% ipython --no-banner

In [1]: import numpy as np

In [2]: np.set_printoptions(precision=2, suppress=True, linewidth=160, legacy="1.25")

In [3]: tidy = lambda a: np.round(a, 2) + 0

In [4]: M = np.load("test14.npy")

In [5]: M
Out[5]: 
array([[ 0,  3,  1,  3,  1,  3,  2,  0],
       [ 2,  5,  3,  5,  3,  5,  4,  2],
       [-2,  1, -1,  1, -1,  1,  0, -2],
       [ 2,  5,  3,  5,  3,  5,  4,  2]])

In [6]: tidy(np.linalg.norm(M, 2) / np.linalg.norm(M))
Out[6]: 0.97

In [7]: np.linalg.cond(M) > 100
Out[7]: True

In [8]: Uu, sv, VT = np.linalg.svd(M)

In [9]: np.argmax(sv[:-1] / (sv[1:] + 1e-6)) + 1
Out[9]: 2

In [10]: tidy(sv)
Out[10]: array([16.25,  3.98,  0.  ,  0.  ])

In [11]: Y = Uu[:, :2] @ np.diag(sv[:2]) @ VT[:2]

In [12]: np.linalg.matrix_rank(M, rtol=0.05)
Out[12]: 2

In [13]: tidy(np.linalg.norm(M - Y) / np.linalg.norm(M))
Out[13]: 0.0

In [14]: np.linalg.matrix_rank(Y)
Out[14]: 2

In [15]: Uu, sv, VT = np.linalg.svd(M)

In [16]: evecs = VT[:(sv > 1e-8).sum()]

In [17]: rng = np.random.default_rng(42)

In [18]: vec = M[3] + 2 * M[2] + rng.integers(2) * np.eye(8)[2]

In [19]: vec
Out[19]: array([-2.,  7.,  1.,  7.,  1.,  7.,  4., -2.])

In [20]: tidy(np.linalg.norm(vec - evecs.T @ evecs @ vec))
Out[20]: 0.0

In [21]: tidy(np.diag(evecs.T @ evecs))
Out[21]: array([0.35, 0.28, 0.16, 0.28, 0.16, 0.28, 0.14, 0.35])

In [22]: np.allclose(evecs.T @ evecs @ vec, vec)
Out[22]: True

In [23]: tidy(evecs.T @ evecs)
Out[23]: 
array([[ 0.35, -0.06,  0.21, -0.06,  0.21, -0.06,  0.07,  0.35],
       [-0.06,  0.28,  0.05,  0.28,  0.05,  0.28,  0.17, -0.06],
       [ 0.21,  0.05,  0.16,  0.05,  0.16,  0.05,  0.11,  0.21],
       [-0.06,  0.28,  0.05,  0.28,  0.05,  0.28,  0.17, -0.06],
       [ 0.21,  0.05,  0.16,  0.05,  0.16,  0.05,  0.11,  0.21],
       [-0.06,  0.28,  0.05,  0.28,  0.05,  0.28,  0.17, -0.06],
       [ 0.07,  0.17,  0.11,  0.17,  0.11,  0.17,  0.14,  0.07],
       [ 0.35, -0.06,  0.21, -0.06,  0.21, -0.06,  0.07,  0.35]])

In [24]: arr = np.loadtxt("sample9.csv", delimiter=",")

In [25]: arr
Out[25]: 
array([[ 0.52,  1.55, -0.01,  1.02,  1.5 ,  0.46,  0.04],
       [-0.14, -0.3 ,  0.01, -0.19, -0.31, -0.08, -0.01],
       [ 0.49,  1.47,  0.01,  0.97,  1.5 ,  0.47, -0.02],
       [ 0.64,  1.94, -0.01,  1.29,  1.89,  0.67,  0.  ],
       [-0.85, -2.65,  0.  , -1.79, -2.66, -0.88,  0.04],
       [-0.84, -2.48, -0.01, -1.66, -2.49, -0.84,  0.02],
       [-1.23, -3.72,  0.  , -2.42, -3.66, -1.23,  0.  ],
       [-0.96, -2.94, -0.02, -1.96, -2.92, -1.  ,  0.01],
       [ 0.56,  1.69, -0.03,  1.19,  1.7 ,  0.55,  0.  ],
       [ 0.31,  0.96,  0.  ,  0.64,  0.96,  0.32, -0.04],
       [ 0.85,  2.55,  0.  ,  1.7 ,  2.5 ,  0.84, -0.01],
       [ 1.85,  5.47,  0.03,  3.62,  5.43,  1.83,  0.01],
       [-0.23, -0.67,  0.  , -0.43, -0.65, -0.21, -0.04],
       [ 1.71,  5.15, -0.01,  3.42,  5.13,  1.73,  0.02],
       [-0.62, -1.81,  0.05, -1.22, -1.81, -0.58,  0.01],
       [-0.05, -0.1 ,  0.  , -0.13, -0.15, -0.05, -0.01],
       [-0.68, -2.08,  0.02, -1.38, -2.06, -0.72, -0.02],
       [ 0.31,  0.92, -0.02,  0.65,  0.92,  0.34,  0.  ],
       [-0.91, -2.75,  0.  , -1.81, -2.72, -0.92, -0.01],
       [ 0.28,  0.82, -0.02,  0.51,  0.78,  0.27,  0.02],
       [-2.63, -7.9 ,  0.03, -5.27, -7.89, -2.64,  0.02],
       [ 0.43,  1.21, -0.01,  0.86,  1.23,  0.4 , -0.01],
       [ 1.04,  3.15,  0.03,  2.09,  3.14,  1.06,  0.04],
       [-0.99, -2.93,  0.02, -1.94, -2.92, -0.97, -0.01],
       [ 0.64,  1.93,  0.01,  1.33,  1.95,  0.63,  0.  ]])

In [26]: vec = np.array([1, 2, 0, 0, 2, 1, 2])

In [27]: y = arr @ vec

In [28]: b, lr = np.zeros(7), 1 / np.linalg.norm(arr, 2) ** 2

In [29]: for i in range(12):
    ...:     b -= lr * arr.T @ (arr @ b - y)
    ...:     if i % 2 == 0: print(i, round(np.linalg.norm(arr @ b - y), 2))
    ...: 
0 0.29
2 0.29
4 0.29
6 0.29
8 0.29
10 0.29

In [30]: tidy(np.linalg.cond(arr))
Out[30]: 406.53
